% ipython --no-banner

In [1]: import numpy as np

In [2]: np.set_printoptions(precision=2, suppress=True, linewidth=140, floatmode="fixed")

In [3]: def rnd(a):
   ...:     return np.round(a, 2) + 0
   ...: 

In [4]: X = np.load("case3.npy")

In [5]: X
Out[5]: 
array([[ 0.50,  1.00, -0.30,  0.30,  1.10, -0.80,  0.20],
       [ 0.40,  0.00, -1.40,  0.00, -0.40, -0.10,  0.40],
       [ 2.00,  0.50, -0.50,  0.50,  4.00, -2.00, 10.50],
       [ 1.40, -0.20, -0.70, -0.50, -0.10,  0.40, -0.10],
       [-0.40, -1.70, -0.70,  1.00,  0.00, -1.40,  1.10],
       [ 0.20, -1.20, -1.90, -1.10,  0.70,  1.20, -1.40],
       [-0.10,  0.60,  0.00, -0.50,  0.40, -0.30,  0.20],
       [-0.70, -0.50,  2.00, -0.50,  0.10,  0.80,  1.00],
       [ 1.20,  0.00, -0.80,  0.40, -1.40,  0.60, -0.40],
       [ 0.60,  0.30,  0.50, -0.30,  0.20,  0.80, -0.20],
       [-0.60, -0.70,  0.40,  0.50,  0.10, -1.80, -1.00],
       [ 0.00, -0.60,  0.50,  0.00, -0.90,  0.70, -1.20],
       [-0.70,  1.40,  0.10, -1.20,  1.30, -0.60,  0.50],
       [ 1.20,  0.60,  1.00, -1.00,  0.70, -1.20,  0.70],
       [-0.10,  0.80, -0.40, -0.70, -0.10,  0.30,  0.00]])

In [6]: # row 2 dominates

In [7]: d = np.linalg.norm(X[:, None] - X[None], axis=-1)

In [8]: d[5].round(6).argsort(kind="stable")[:4]
Out[8]: array([ 5,  3,  1, 14])

In [9]: rnd(d[:5, :5])
Out[9]: 
array([[ 0.00,  2.26, 10.89,  2.45,  3.34],
       [ 2.26,  0.00, 11.35,  1.54,  2.71],
       [10.89, 11.35,  0.00, 11.70, 10.75],
       [ 2.45,  1.54, 11.70,  0.00,  3.53],
       [ 3.34,  2.71, 10.75,  3.53,  0.00]])

In [10]: d.shape
Out[10]: (15, 15)

In [11]: np.flatnonzero(d[5] < d.mean() / 2)
Out[11]: array([5])

In [12]: (d + 1e9 * np.eye(15)).round(6).argmin(axis=1)
Out[12]: array([ 6,  3, 13,  1, 10,  3, 14,  9,  3, 14,  6,  9,  6,  6,  6])

In [13]: u = np.array([0, -2, 2])

In [14]: rnd(np.correlate(X[11], X[4], "full"))
Out[14]: array([ 0.00, -0.66,  1.39, -0.70, -1.59,  2.95, -1.63,  0.17,  1.13, -0.16,  0.01,  1.76,  0.48])

In [15]: np.convolve(X[11], u)
Out[15]: array([ 0.00,  0.00,  1.20, -2.20,  1.00,  1.80, -3.20,  3.80, -2.40])

In [16]: rnd(np.polyval(u, X[11]))
Out[16]: array([2.00, 3.20, 1.00, 2.00, 3.80, 0.60, 4.40])

In [17]: np.cross(X[11, :3], X[4, :3])
Out[17]: array([ 1.27, -0.20, -0.24])

In [18]: W0 = np.array([[1, -1, 1], [1, 0, 0], [1, 1, 1], [1, 2, 4], [1, 3, 9], [1, 4, 16]])

In [19]: x0 = np.array([-3, 5, -4])

In [20]: target = W0 @ x0

In [21]: target
Out[21]: array([-12,  -3,  -2,  -9, -24, -47])

In [22]: rnd(np.linalg.pinv(W0) @ W0)
Out[22]: 
array([[1.00, 0.00, 0.00],
       [0.00, 1.00, 0.00],
       [0.00, 0.00, 1.00]])

In [23]: try:
    ...:     np.linalg.solve(W0, target)
    ...: except np.linalg.LinAlgError as e:
    ...:     print(repr(e))
    ...: 
LinAlgError('Last 2 dimensions of the array must be square')

In [24]: rng = np.random.default_rng(74201)

In [25]: target = target + 0.05 * rng.normal(size=6)

In [26]: rnd(target)
Out[26]: array([-12.06,  -3.04,  -2.03,  -9.03, -24.05, -46.96])

In [27]: coef, *_ = np.linalg.lstsq(W0, target)

In [28]: coef.round()
Out[28]: array([-3.00,  5.00, -4.00])

In [29]: rnd(W0.T @ (target - W0 @ coef))
Out[29]: array([0.00, 0.00, 0.00])

In [30]: P = W0 @ np.linalg.solve(W0.T @ W0, W0.T)

In [31]: rnd((np.eye(6) - P) @ W0)
Out[31]: 
array([[0.00, 0.00, 0.00],
       [0.00, 0.00, 0.00],
       [0.00, 0.00, 0.00],
       [0.00, 0.00, 0.00],
       [0.00, 0.00, 0.00],
       [0.00, 0.00, 0.00]])

In [32]: rnd(np.linalg.eigvalsh(P))
Out[32]: array([0.00, 0.00, 0.00, 1.00, 1.00, 1.00])

In [33]: rnd(np.trace(P))
Out[33]: np.float64(3.0)

In [34]: rnd(P)
Out[34]: 
array([[ 0.82,  0.32,  0.00, -0.14, -0.11,  0.11],
       [ 0.32,  0.31,  0.26,  0.17,  0.05, -0.11],
       [ 0.00,  0.26,  0.37,  0.34,  0.17, -0.14],
       [-0.14,  0.17,  0.34,  0.37,  0.26,  0.00],
       [-0.11,  0.05,  0.17,  0.26,  0.31,  0.32],
       [ 0.11, -0.11, -0.14,  0.00,  0.32,  0.82]])

In [35]: rnd(np.diag(P))
Out[35]: array([0.82, 0.31, 0.37, 0.37, 0.31, 0.82])

In [36]: left, sigma, vt = np.linalg.svd(W0)

In [37]: rnd(sigma)
Out[37]: array([19.64,  1.86,  1.71])

In [38]: np.argmax(sigma[:-1] / (sigma[1:] + 1e-6)) + 1
Out[38]: np.int64(1)

In [39]: out = left[:, :1] @ np.diag(sigma[:1]) @ vt[:1]

In [40]: rnd(np.abs(W0 - out).max())
Out[40]: np.float64(1.21)

In [41]: np.linalg.matrix_rank(W0, rtol=0.05)
Out[41]: np.int64(3)

In [42]: rnd(np.linalg.norm(W0 - out) / np.linalg.norm(W0))
Out[42]: np.float64(0.13)

In [43]: np.linalg.matrix_rank(out)
Out[43]: np.int64(1)

In [44]: M = np.load("m.npy")

In [45]: M
Out[45]: 
array([[ 3, -4, -4],
       [-3,  6,  2],
       [-1, -1, -3]])

In [46]: rnd(np.abs(np.linalg.eigvals(M)).max())
Out[46]: np.float64(8.21)

In [47]: np.allclose(M @ M.T, M.T @ M)
Out[47]: False

In [48]: M @ M
Out[48]: 
array([[ 25, -32,  -8],
       [-29,  46,  18],
       [  3,   1,  11]])

In [49]: rnd(np.linalg.det(M))
Out[49]: np.float64(-40.0)

In [50]: u, g = M[0], M[2]

In [51]: u @ g
Out[51]: np.int64(13)

In [52]: pr = (u @ g) / (u @ u) * u

In [53]: rnd(g - pr)
Out[53]: array([-1.95,  0.27, -1.73])

In [54]: np.linalg.matrix_rank(np.outer(u, g))
Out[54]: np.int64(1)

In [55]: (g - pr) @ u
Out[55]: np.float64(0.0)

In [56]: np.outer(u, g)
Out[56]: 
array([[-3, -3, -9],
       [ 4,  4, 12],
       [ 4,  4, 12]])

In [57]: rnd(pr)
Out[57]: array([ 0.95, -1.27, -1.27])

In [58]: u = np.array([1, 0, 3])

In [59]: out = M + np.outer(u, np.eye(3)[1])

In [60]: out
Out[60]: 
array([[ 3.00, -3.00, -4.00],
       [-3.00,  6.00,  2.00],
       [-1.00,  2.00, -3.00]])

In [61]: rnd(np.linalg.det(out) / np.linalg.det(M)), rnd(1 + np.linalg.solve(M, u)[1])
Out[61]: (np.float64(0.83), np.float64(0.82))

In [62]: np.linalg.matrix_rank(np.linalg.inv(out) - np.linalg.inv(M), tol=1e-8)
Out[62]: np.int64(1)

In [63]: np.linalg.matrix_rank(out - M)
Out[63]: np.int64(1)

In [64]: mat = np.load("w.npy")

In [65]: mat
Out[65]: 
array([[ 14.52,  10.78,  -0.67,  -9.50,  10.38,   4.94,  10.22],
       [ 15.50,   9.60,  -0.12,  -9.23,  10.16,   4.82,   9.50],
       [ 16.02,  11.22,  -0.32, -10.09,  11.23,   4.60,   9.41],
       [ 15.05,  10.50,  -0.48,  -8.86,   9.21,   7.09,  10.09],
       [ 15.81,   9.93,  -0.79,  -9.92,  10.25,   3.22,   9.60],
       [ 15.42,  11.62,   1.66,  -9.42,  10.19,   5.25,  10.39],
       [ 14.30,   8.87,  -0.01, -10.85,   8.56,   5.73,  11.41],
       [ 14.25,   9.88,  -1.06,  -9.70,   9.52,   3.53,  10.65],
       [ 16.81,  11.13,   0.50,  -8.99,  10.00,   4.64,   9.77],
       [ 14.48,  10.48,  -0.98, -10.32,  11.13,   5.48,   9.40],
       [ 15.48,   9.09,  -0.32, -10.21,  10.56,   4.75,   9.05],
       [ 15.71,  12.21,  -1.41, -11.20,   9.59,   6.43,   8.64],
       [ 14.15,  11.51,  -1.17, -10.96,   9.66,   6.87,  11.92],
       [ 14.05,   9.35,   0.34,  -8.14,   9.72,   5.47,  10.36],
       [ 15.38,  10.77,   0.32,  -9.71,  10.87,   4.54,  10.37],
       [ 14.26,  10.07,  -0.03,  -8.97,   9.39,   5.02,   8.88],
       [ 18.10,   8.87,   0.07, -10.34,  10.02,   5.35,   9.83],
       [ 15.65,   9.91,  -1.02,  -9.50,   9.68,   6.46,  11.11],
       [ 15.23,   9.77,   1.19, -11.22,  10.12,   6.32,  10.07],
       [ 13.10,   9.87,   2.19,  -9.85,  11.12,   4.49,  10.31],
       [ 15.38,   8.91,   1.63,  -9.66,  10.09,   4.86,   9.42],
       [ 15.15,  10.30,   0.81, -11.12,   9.89,   3.34,   9.87],
       [ 14.80,  12.03,   0.96,  -9.38,   8.37,   5.66,   9.32],
       [ 15.08,  11.08,   1.69, -10.79,   8.52,   6.50,   9.73],
       [ 14.39,  11.19,   2.00,  -9.47,  10.01,   4.90,   9.93],
       [ 14.00,   8.53,  -0.19, -10.43,   9.09,   4.79,  10.04],
       [ 14.82,  10.93,  -0.60, -10.89,   9.28,   6.04,   9.00],
       [ 16.54,   9.41,   0.25, -10.19,  11.82,   6.52,  10.20],
       [ 14.97,   8.09,   0.72, -11.59,   9.22,   6.08,   9.24],
       [ 14.49,   9.51,   0.36, -10.86,   9.65,   4.42,   9.55],
       [ 14.88,  11.11,   0.87, -12.60,   8.13,   3.42,  10.98]])

In [66]: cen = mat - mat.mean(axis=0)

In [67]: left, sigma, vt = np.linalg.svd(cen, full_matrices=False)

In [68]: np.searchsorted(np.cumsum(sigma ** 2) / (sigma ** 2).sum(), 0.9) + 1
Out[68]: np.int64(6)

In [69]: np.abs(left[:, 0]).argmax()
Out[69]: np.int64(11)

In [70]: np.abs(vt[0]).argmax()
Out[70]: np.int64(5)

In [71]: rnd(np.abs(vt[-1]))
Out[71]: array([0.47, 0.03, 0.04, 0.34, 0.49, 0.17, 0.63])

In [72]: (np.sign(left[:, 0]) == np.sign(left[0, 0])).astype(int)
Out[72]: array([1, 0, 1, 1, 0, 1, 0, 0, 1, 1, 0, 1, 1, 0, 0, 0, 0, 1, 1, 0, 0, 0, 1, 1, 0, 0, 1, 1, 0, 0, 0])

In [73]: E = np.loadtxt("sample9.csv", delimiter=",")

In [74]: rnd(E)
Out[74]: 
array([[ 1.00,  0.00,  0.00,  0.00,  0.00],
       [ 0.00,  0.71,  0.00,  0.00, -0.71],
       [ 0.00,  0.00,  1.00,  0.00,  0.00],
       [ 0.00,  0.00,  0.00,  1.00,  0.00],
       [ 0.00,  0.71,  0.00,  0.00,  0.71]])

In [75]: x0 = np.array([0, 2, 2, 0, 1])

In [76]: rnd(np.sort(np.abs(np.degrees(np.angle(np.linalg.eigvals(E))))))
Out[76]: array([ 0.00,  0.00,  0.00, 45.00, 45.00])

In [77]: rnd(E.T @ (E @ x0))
Out[77]: array([0.00, 2.00, 2.00, 0.00, 1.00])

In [78]: 5 - np.linalg.matrix_rank(E - np.eye(5), tol=1e-8)
Out[78]: np.int64(3)

In [79]: u = np.array([5, 8])

In [80]: np.cross(E[1, :3], E[4, :3])
Out[80]: array([0.00, 0.00, 0.00])

In [81]: rnd(np.polyval(u, E[1]))
Out[81]: array([ 8.00, 11.54,  8.00,  8.00,  4.46])

In [82]: rnd(np.convolve(E[1], u))
Out[82]: array([ 0.00,  3.54,  5.66,  0.00, -3.54, -5.66])

In [83]: rnd(np.array([np.convolve(row, u, "same") for row in E]))
Out[83]: 
array([[ 5.00,  8.00,  0.00,  0.00,  0.00],
       [ 0.00,  3.54,  5.66,  0.00, -3.54],
       [ 0.00,  0.00,  5.00,  8.00,  0.00],
       [ 0.00,  0.00,  0.00,  5.00,  8.00],
       [ 0.00,  3.54,  5.66,  0.00,  3.54]])

In [84]: out = np.array([[2, 2], [-2, -1], [0, 1], [2, 1], [-2, -1]])

In [85]: rnd(np.einsum("ik,kj->ij", E, out))
Out[85]: 
array([[ 2.00,  2.00],
       [ 0.00,  0.00],
       [ 0.00,  1.00],
       [ 2.00,  1.00],
       [-2.83, -1.41]])

In [86]: np.einsum("ij,ij->i", E, E)
Out[86]: array([1.00, 1.00, 1.00, 1.00, 1.00])

In [87]: np.vstack([E, out.T]).shape
Out[87]: (7, 5)

In [88]: rnd(E @ out)
Out[88]: 
array([[ 2.00,  2.00],
       [ 0.00,  0.00],
       [ 0.00,  1.00],
       [ 2.00,  1.00],
       [-2.83, -1.41]])

In [89]: rnd(np.einsum("ik,kj->ji", E, out))
Out[89]: 
array([[ 2.00,  0.00,  0.00,  2.00, -2.83],
       [ 2.00,  0.00,  1.00,  1.00, -1.41]])

In [90]: out @ E
---------------------------------------------------------------------------
ValueError                                Traceback (most recent call last)
Cell In[90], line 1
----> 1 out @ E

ValueError: matmul: Input operand 1 has a mismatch in its core dimension 0, with gufunc signature (n?,k),(k,m?)->(n?,m?) (size 5 is different from 2)

In [91]: labels = rng.permutation(5)

In [92]: out = E[:, labels] * rng.choice([-1, 1], 5)

In [93]: rnd(out)
Out[93]: 
array([[ 0.00,  0.00,  1.00,  0.00,  0.00],
       [-0.71,  0.71,  0.00,  0.00,  0.00],
       [ 0.00,  0.00,  0.00,  0.00, -1.00],
       [ 0.00,  0.00,  0.00, -1.00,  0.00],
       [ 0.71,  0.71,  0.00,  0.00,  0.00]])

In [94]: left, _, vt = np.linalg.svd(E.T @ out)

In [95]: rnd(np.linalg.lstsq(E, out)[0])
Out[95]: 
array([[ 0.00,  0.00,  1.00,  0.00,  0.00],
       [ 0.00,  1.00,  0.00,  0.00,  0.00],
       [ 0.00,  0.00,  0.00,  0.00, -1.00],
       [ 0.00,  0.00,  0.00, -1.00,  0.00],
       [ 1.00,  0.00,  0.00,  0.00,  0.00]])
